In [1]: import numpy as np

In [2]: from numpy import linalg as LA

In [3]: np.set_printoptions(precision=1, suppress=True, linewidth=140)

In [4]: m1 = np.load("mat.npy")

In [5]: print(m1)
[[ 3.  6. -1.]
 [ 6. 38. -6.]
 [-1. -6.  3.]]

In [6]: # row 1 is much longer than the rest

In [7]: rng = np.random.default_rng(1060)

In [8]: lab = rng.permutation(3)

In [9]: lab
Out[9]: array([1, 2, 0])

In [10]: other = m1[lab][:, lab]

In [11]: np.round(LA.det(other), 1), round(LA.det(m1[lab]), 1)
Out[11]: (np.float64(160.0), np.float64(160.0))

In [12]: r0 = np.array([0, 2, 4])

In [13]: np.convolve(m1[1], r0)
Out[13]: array([  0.,  12., 100., 140., -24.])

In [14]: print(np.polyval(r0, m1[1]))
[16. 80. -8.]

In [15]: O, vecs = LA.qr(m1[:, :1])[0], LA.qr(m1[:, 1:])[0]

In [16]: sv = LA.svd(O.T @ vecs, compute_uv=False)

In [17]: np.degrees(np.arccos(sv.clip(0, 1)))
Out[17]: array([17.4])

In [18]: print(sv)
[1.]

In [19]: U, sv, Vt = LA.svd(m1)

In [20]: sv
Out[20]: array([40.,  2.,  2.])

In [21]: other = U[:, :1] @ np.diag(sv[:1]) @ Vt[:1]

In [22]: print(round(float(np.abs(m1 - other).max()), 1))
1.9

In [23]: print(other)
[[ 1.1  6.3 -1.1]
 [ 6.3 37.9 -6.3]
 [-1.1 -6.3  1.1]]

In [24]: ev, vecs = LA.eigh(m1)

In [25]: vec = np.array([-2, -1, -2])

In [26]: vec @ m1 @ vec / (vec @ vec), round(ev[0], 1), ev[-1]
Out[26]: (np.float64(6.0), np.float64(2.0), np.float64(40.0))

In [27]: (np.sign(vecs[:, -1].round(6)) == np.sign(vecs[0, -1].round(6))).astype(int)
Out[27]: array([1, 1, 0])

In [28]: basis = np.array([[-2, -9, -9], [0, 7, 7]])

In [29]: F = np.repeat(basis, 16 // 2, axis=0)

In [30]: F = F + 0.1 * rng.normal(size=F.shape)

In [31]: F.round(1) + 0
Out[31]: 
array([[-2.1, -9.1, -9.1],
       [-2.2, -9.1, -9.1],
       [-2.1, -9. , -9.2],
       [-1.9, -9. , -9.1],
       [-1.9, -9.1, -9.1],
       [-2.1, -9.3, -9.1],
       [-2. , -9.1, -8.9],
       [-1.9, -9.1, -9.1],
       [ 0. ,  7. ,  6.8],
       [ 0. ,  7. ,  7. ],
       [-0.1,  7.1,  7. ],
       [ 0.1,  7.1,  7. ],
       [-0.2,  7. ,  7.1],
       [-0.2,  6.9,  6.8],
       [ 0.1,  7.1,  6.9],
       [-0.2,  7. ,  6.9]])

In [32]: def softmax(z):
    ...:     e = np.exp(z - z.max(axis=-1, keepdims=True))
    ...:     return e / e.sum(axis=-1, keepdims=True)
    ...: 

In [33]: softmax(F).sum(axis=1)
Out[33]: array([1., 1., 1., 1., 1., 1., 1., 1., 1., 1., 1., 1., 1., 1., 1., 1.])

In [34]: np.round(softmax(10 * F[15]), 1) + 0
Out[34]: array([0. , 0.8, 0.2])

In [35]: np.round(softmax(F[15]), 1) + 0
Out[35]: array([0. , 0.5, 0.5])

In [36]: att = F @ F.T / np.sqrt(3)

In [37]: print(softmax(att).round(6).argmax(axis=1))
[ 5  5  5  5  5  5  5  5 10 10 10 10 10 10 10 10]

In [38]: hat = F @ LA.solve(F.T @ F, F.T)

In [39]: np.round(hat @ F[:, 0], 1) + 0
Out[39]: array([-2.1, -2.2, -2.1, -1.9, -1.9, -2.1, -2. , -1.9,  0. ,  0. , -0.1,  0.1, -0.2, -0.2,  0.1, -0.2])

In [40]: np.allclose(hat @ hat, hat)
Out[40]: True

In [41]: np.round(LA.eigvalsh(hat), 1) + 0
Out[41]: array([0., 0., 0., 0., 0., 0., 0., 0., 0., 0., 0., 0., 0., 1., 1., 1.])

In [42]: O, r_ = LA.qr(F)

In [43]: np.allclose(r_.T @ r_, F.T @ F)
Out[43]: True

In [44]: np.trace(O @ O.T)
Out[44]: np.float64(3.0)

In [45]: O.shape, r_.shape
Out[45]: ((16, 3), (3, 3))

In [46]: basis = F[[5, 4]].astype(float)

In [47]: for _ in range(4):
    ...:     lab = LA.norm(F[:, None] - basis, axis=-1).argmin(axis=1)
    ...:     basis = np.array([F[lab == j].mean(axis=0) for j in range(2)])
    ...: 

In [48]: print(lab)
[0 0 0 0 0 0 0 0 1 1 1 1 1 1 1 1]

In [49]: print(np.abs(basis[1] - basis[0]).argmax())
1

In [50]: basis
Out[50]: 
array([[-2. , -9.1, -9.1],
       [-0.1,  7. ,  6.9]])

In [51]: other = np.array([[2, 2], [-2, 3], [0, 3], [3, 2]])

In [52]: basis = np.array([[2, 0, 4, 5], [3, 2, 5, 1]])

In [53]: arr = other @ basis

In [54]: arr
Out[54]: 
array([[10,  4, 18, 12],
       [ 5,  6,  7, -7],
       [ 9,  6, 15,  3],
       [12,  4, 22, 17]])

In [55]: lab = rng.permutation(4)

In [56]: lab
Out[56]: array([2, 1, 0, 3])

In [57]: other = arr[lab][:, lab]

In [58]: np.round(np.sort(np.abs(LA.eigvals(other))), 1) + 0
Out[58]: array([ 0. ,  0. , 11.6, 36.4])

In [59]: np.diag(other)
Out[59]: array([15,  6, 10, 17])

In [60]: round(float(LA.det(other)), 1), round(LA.det(arr[lab]), 1)
Out[60]: (0.0, np.float64(0.0))

In [61]: K = np.loadtxt("w.csv", delimiter=",")

In [62]: K
Out[62]: 
array([[0.7, 0.3, 0. , 0. ],
       [0.5, 0.5, 0. , 0. ],
       [0.3, 0. , 0.3, 0.3],
       [0. , 0. , 0. , 1. ]])

In [63]: O, vecs = LA.qr(K[:, :2])[0], LA.qr(K[:, 2:])[0]

In [64]: sv = LA.svd(O.T @ vecs, compute_uv=False)

In [65]: np.degrees(np.arccos(sv.clip(0, 1)))
Out[65]: array([39.8, 90. ])

In [66]: M = np.load("sample4.npy")

In [67]: print(M)
[[0 0 1]
 [0 0 0]
 [1 0 0]]

In [68]: rk = LA.matrix_rank(M)

In [69]: print(rk)
2

In [70]: null = LA.svd(M)[2][rk:].T

In [71]: M @ null
Out[71]: 
array([[0.],
       [0.],
       [0.]])

In [72]: print([int(LA.matrix_rank(M[:, :j + 1])) for j in range(3)])
[1, 1, 2]

In [73]: print(null @ null.T)
[[0. 0. 0.]
 [0. 1. 0.]
 [0. 0. 0.]]

In [74]: ev, vecs = LA.eigh(M)

In [75]: ev.sum(), np.trace(M)
Out[75]: (np.float64(0.0), np.int64(0))

In [76]: ev
Out[76]: array([-1.,  0.,  1.])

In [77]: LA.eigvalsh(M @ M)
Out[77]: array([0., 1., 1.])

In [78]: print(np.round(vecs @ np.diag(ev) @ vecs.T, 1) + 0)
[[0. 0. 1.]
 [0. 0. 0.]
 [1. 0. 0.]]

In [79]: np.abs(vecs[:, -1])
Out[79]: array([0.7, 0. , 0.7])

In [80]: np.round(vecs.T @ M @ vecs, 1) + 0
Out[80]: 
array([[-1.,  0.,  0.],
       [ 0.,  0.,  0.],
       [ 0.,  0.,  1.]])

In [81]: other = np.array([[7, 6, 5], [1, 7, 4], [3, 4, 8]])

In [82]: np.vstack([M, other.T]).shape
Out[82]: (6, 3)

In [83]: np.einsum("ij->j", M)
Out[83]: array([1, 0, 1])

In [84]: feats = np.load("out18.npy")

In [85]: feats
Out[85]: 
array([[ 0.2,  0.2, -0.1,  0.4],
       [ 0.2,  0.2, -0.1,  0.3],
       [-0.1, -0.1,  0.1, -0.2],
       [ 0.4,  0.3, -0.2,  0.5]])

In [86]: # looks like rank 1

In [87]: vec = np.array([5, -2, 1, -2])

In [88]: np.round(feats @ feats @ vec, 1) + 0
Out[88]: array([-0.1, -0.1,  0. , -0.1])

In [89]: E = np.array([[3, 0, 0, 0], [0, 2, 0, 0], [0, 0, 3, 0], [0, 0, 0, 2]])

In [90]: print(E)
[[3 0 0 0]
 [0 2 0 0]
 [0 0 3 0]
 [0 0 0 2]]

In [91]: lab = rng.permutation(4)

In [92]: other = E[:, lab] * rng.choice([-1, 1], 4)

In [93]: other
Out[93]: 
array([[ 0,  0,  3,  0],
       [ 0,  0,  0, -2],
       [ 3,  0,  0,  0],
       [ 0, -2,  0,  0]])

In [94]: U, _, Vt = LA.svd(E.T @ other)

In [95]: lab
Out[95]: array([2, 3, 0, 1])

In [96]: U @ Vt
Out[96]: 
array([[ 0.,  0.,  1.,  0.],
       [ 0.,  0.,  0., -1.],
       [ 1.,  0.,  0.,  0.],
       [ 0., -1.,  0.,  0.]])

In [97]: other @ other
Out[97]: 
array([[9, 0, 0, 0],
       [0, 4, 0, 0],
       [0, 0, 9, 0],
       [0, 0, 0, 4]])

In [98]: LA.determinant(other)
Traceback (most recent call last):
  Cell In[98], line 1
    LA.determinant(other)
AttributeError: module 'numpy.linalg' has no attribute 'determinant'


In [99]: assert other == other.T
Traceback (most recent call last):
  Cell In[99], line 1
    assert other == other.T
ValueError: The truth value of an array with more than one element is ambiguous. Use a.any() or a.all()


In [100]: np.sort(np.abs(LA.eigvals(other)))
Out[100]: array([2., 2., 3., 3.])

In [101]: print((other + other.T) / 2)
[[ 0.  0.  3.  0.]
 [ 0.  0.  0. -2.]
 [ 3.  0.  0.  0.]
 [ 0. -2.  0.  0.]]

In [102]: print(np.trace(other))
0

In [103]: print(round(np.abs(LA.eigvals(other)).max(), 1))
3.0

In [104]: np.allclose(other, other.T)
Out[104]: True
